% python3 -q
>>> import numpy as np
>>> from numpy import linalg as LA
>>> np.set_printoptions(precision=2, suppress=True, linewidth=100, legacy="1.25")
>>> rd = lambda a: np.round(a, 2) + 0
>>> W0 = np.load("run15.npy")
>>> W0
array([[ 0,  5,  5,  0,  4],
       [ 4,  3,  1,  2,  5],
       [ 2,  4,  2,  1,  2],
       [10,  5,  4,  5,  0]])
>>> np.count_nonzero(W0)
17
>>> rd(LA.svd(W0, compute_uv=False))
array([15.65,  7.48,  3.73,  1.05])
>>> W0 - W0[0]
array([[ 0,  0,  0,  0,  0],
       [ 4, -2, -4,  2,  1],
       [ 2, -1, -3,  1, -2],
       [10,  0, -1,  5, -4]])
>>> np.unravel_index(np.abs(W0).argmax(), W0.shape)
(3, 0)
>>> rng = np.random.default_rng(55)
>>> B = W0 + rng.integers(-2, 3, (4, 3)) @ rng.integers(-2, 3, (3, 5))
>>> B
array([[-5, 10, -1,  0,  4],
       [ 7,  3, -1,  9,  8],
       [ 4,  4,  0,  4,  4],
       [11,  5,  2,  4,  1]])
>>> rd(LA.svd(B - W0, compute_uv=False))
array([9.56, 9.3 , 2.7 , 0.  ])
>>> W = np.array([[0, 1], [-2, 2], [1, -1], [-1, -1], [2, 1]])
>>> coef = np.array([-2, 1])
>>> hid = np.maximum(W0 @ W + coef, 0)
>>> LA.matrix_rank(hid)
2
>>> (hid > 0).astype(int)
array([[1, 1],
       [1, 1],
       [0, 1],
       [0, 1]])
>>> hid
array([[ 1, 10],
       [ 1, 13],
       [ 0, 10],
       [ 0, 12]])
>>> basis = np.array([[-5, -2, 3], [-3, -4, -3]])
>>> hid @ basis
array([[-35, -42, -27],
       [-44, -54, -36],
       [-30, -40, -30],
       [-36, -48, -36]])
>>> (hid @ basis).round(6).argmax(axis=1)
array([2, 2, 0, 0])
>>> feats = np.load("data.npy")
>>> feats
array([[ 1, -1],
       [ 0,  1]])
>>> # triangular, det is the product of the diagonal
>>> feats @ feats
array([[ 1, -2],
       [ 0,  1]])
>>> LA.matrix_rank(feats - feats[0, 0] * np.eye(2))
1
>>> [int(LA.matrix_rank(LA.matrix_power(feats, p))) for p in range(1, 3)]
[2, 2]
>>> np.prod(np.diag(feats)), rd(LA.det(feats))
(1, 1.0)
>>> vals, V = LA.eig(feats)
>>> rd(np.sort(LA.eigvals(feats @ feats)))
array([1., 1.])
>>> np.prod(vals)
1.0
>>> B = np.array([[-3, 3, 1], [0, -3, -3]])
>>> basis = np.kron(B, W0)
>>> LA.matrix_rank(basis)
8
>>> rd(LA.norm(basis, 2)), rd(LA.norm(B, 2) * LA.norm(W0, 2))
(86.46, 86.46)
>>> x = np.array([1, 2])
>>> target = feats @ x
>>> target
array([-1,  2])
>>> rd(LA.solve(feats.T, feats[0]))
array([1., 0.])
>>> rd(LA.solve(feats, target + feats[:, 0]))
array([2., 2.])
>>> rd(LA.solve(feats, 5 * target))
array([ 5., 10.])
>>> m1 = np.load("layer14.npy")
>>> rd(m1)
array([[-1.  ,  1.  , -5.29, -1.64, -3.93],
       [-1.  ,  1.  , -1.9 ,  0.05,  1.15],
       [-1.  ,  1.  , -1.52,  0.24,  1.72],
       [-1.  ,  1.  , -2.85, -0.43, -0.28],
       [-1.  ,  1.  , -4.62, -1.31, -2.93],
       [-1.  ,  1.  , -4.29, -1.15, -2.44],
       [-1.  ,  1.  , -5.17, -1.58, -3.75],
       [-1.  ,  1.  , -1.7 ,  0.15,  1.45],
       [-1.  ,  1.  , -2.73, -0.37, -0.1 ],
       [-1.  ,  1.  , -0.84,  0.58,  2.74],
       [-1.  ,  1.  , -2.07, -0.04,  0.89],
       [-1.  ,  1.  , -4.23, -1.12, -2.35],
       [-1.  ,  1.  , -0.17,  0.92,  3.75],
       [-1.  ,  1.  , -2.03, -0.02,  0.95],
       [-1.  ,  1.  , -1.8 ,  0.1 ,  1.3 ],
       [-1.  ,  1.  ,  0.42,  1.21,  4.63],
       [-1.  ,  1.  , -0.22,  0.89,  3.67],
       [-1.  ,  1.  , -4.75, -1.37, -3.12],
       [-1.  ,  1.  , -2.03, -0.01,  0.96],
       [-1.  ,  1.  , -3.15, -0.58, -0.73],
       [-1.  ,  1.  , -4.59, -1.3 , -2.89],
       [-1.  ,  1.  , -4.46, -1.23, -2.7 ]])
>>> Uu, sv, Vt = LA.svd(m1)
>>> rd(sv)
array([18.17, 10.12,  0.  ,  0.  ,  0.  ])
>>> np.argmax(sv[:-1] / (sv[1:] + 1e-6)) + 1
2
>>> B = Uu[:, :2] @ np.diag(sv[:2]) @ Vt[:2]
>>> LA.matrix_rank(B)
2
>>> LA.matrix_rank(m1, rtol=0.05)
2
>>> rd(B)
array([[-1.  ,  1.  , -5.29, -1.64, -3.93],
       [-1.  ,  1.  , -1.9 ,  0.05,  1.15],
       [-1.  ,  1.  , -1.52,  0.24,  1.72],
       [-1.  ,  1.  , -2.85, -0.43, -0.28],
       [-1.  ,  1.  , -4.62, -1.31, -2.93],
       [-1.  ,  1.  , -4.29, -1.15, -2.44],
       [-1.  ,  1.  , -5.17, -1.58, -3.75],
       [-1.  ,  1.  , -1.7 ,  0.15,  1.45],
       [-1.  ,  1.  , -2.73, -0.37, -0.1 ],
       [-1.  ,  1.  , -0.84,  0.58,  2.74],
       [-1.  ,  1.  , -2.07, -0.04,  0.89],
       [-1.  ,  1.  , -4.23, -1.12, -2.35],
       [-1.  ,  1.  , -0.17,  0.92,  3.75],
       [-1.  ,  1.  , -2.03, -0.02,  0.95],
       [-1.  ,  1.  , -1.8 ,  0.1 ,  1.3 ],
       [-1.  ,  1.  ,  0.42,  1.21,  4.63],
       [-1.  ,  1.  , -0.22,  0.89,  3.67],
       [-1.  ,  1.  , -4.75, -1.37, -3.12],
       [-1.  ,  1.  , -2.03, -0.01,  0.96],
       [-1.  ,  1.  , -3.15, -0.58, -0.73],
       [-1.  ,  1.  , -4.59, -1.3 , -2.89],
       [-1.  ,  1.  , -4.46, -1.23, -2.7 ]])
>>> rd(np.abs(m1 - B).max())
0.0
>>> rd(m1.sum(axis=0))
array([-22.  ,  22.  , -60.01,  -8.  ,  -2.01])
>>> LA.matrix_rank(m1)
2
>>> np.count_nonzero(m1)
110
>>> np.unravel_index(np.abs(m1).argmax(), m1.shape)
(0, 2)
>>> rd(np.abs(m1).max())
5.29
>>> rd(m1.mean(axis=0))
array([-1.  ,  1.  , -2.73, -0.36, -0.09])
>>> np.allclose(m1[:-1].T @ LA.lstsq(m1[:-1].T, m1[-1])[0], m1[-1])
True
>>> np.unique(m1.round(6), axis=0).shape
(22, 5)
>>> Uu, sv, Vt = LA.svd(m1, full_matrices=False)
>>> (sv > 1e-8).sum()
2
>>> rd(Vt @ Vt.T)
array([[1., 0., 0., 0., 0.],
       [0., 1., 0., 0., 0.],
       [0., 0., 1., 0., 0.],
       [0., 0., 0., 1., 0.],
       [0., 0., 0., 0., 1.]])
>>> rd(sv / sv[0])
array([1.  , 0.56, 0.  , 0.  , 0.  ])
>>> np.allclose(Uu * sv @ Vt, m1)
True
>>> rd(Uu.T @ m1 @ Vt.T)
array([[18.17,  0.  ,  0.  ,  0.  ,  0.  ],
       [ 0.  , 10.12,  0.  ,  0.  ,  0.  ],
       [ 0.  ,  0.  ,  0.  ,  0.  ,  0.  ],
       [ 0.  ,  0.  ,  0.  ,  0.  ,  0.  ],
       [ 0.  ,  0.  ,  0.  ,  0.  ,  0.  ]])
>>> rd(Uu.T @ Uu)
array([[1., 0., 0., 0., 0.],
       [0., 1., 0., 0., 0.],
       [0., 0., 1., 0., 0.],
       [0., 0., 0., 1., 0.],
       [0., 0., 0., 0., 1.]])
>>> rd(np.cumsum(sv ** 2) / np.sum(sv ** 2))
array([0.76, 1.  , 1.  , 1.  , 1.  ])
>>> rd(np.sqrt((sv ** 2).sum())), rd(LA.norm(m1))
(20.8, 20.8)
>>> rd(m1[15] @ m1[17])
-16.08
>>> rd(LA.norm(m1) ** 2 / LA.norm(m1, 2) ** 2)
1.31
>>> rd(LA.norm(m1, 1)), rd(LA.norm(m1, np.inf))
(60.84, 12.86)
>>> LA.norm(m1, axis=1).argmax()
0
>>> rd(LA.norm(m1, 2))
18.17
>>> rd(LA.norm(m1, axis=0))
array([ 4.69,  4.69, 15.07,  4.33, 11.95])
>>> E = np.loadtxt("w.csv", delimiter=",")
>>> E
array([[-3.,  0.,  0.,  0.,  0.,  0.],
       [ 0.,  0.,  0.,  0.,  0.,  0.],
       [ 0.,  0.,  3.,  0.,  0.,  0.],
       [ 0.,  0.,  0.,  2.,  0.,  0.],
       [ 0.,  0.,  0.,  0., -1.,  0.],
       [ 0.,  0.,  0.,  0.,  0.,  5.]])
>>> Uu, sv, Vt = LA.svd(E)
>>> V = Vt[:(sv > 1e-8).sum()]
>>> x = E[3] + 5 * E[4] + rng.integers(2) * np.eye(6)[4]
>>> x
array([ 0.,  0.,  0.,  2., -5.,  0.])
>>> rd(LA.norm(x - V.T @ V @ x))
0.0
>>> LA.matrix_rank(np.vstack([E, x]))
5
>>> np.allclose(V.T @ V @ x, x)
True
>>> V.T @ V
array([[1., 0., 0., 0., 0., 0.],
       [0., 0., 0., 0., 0., 0.],
       [0., 0., 1., 0., 0., 0.],
       [0., 0., 0., 1., 0., 0.],
       [0., 0., 0., 0., 1., 0.],
       [0., 0., 0., 0., 0., 1.]])
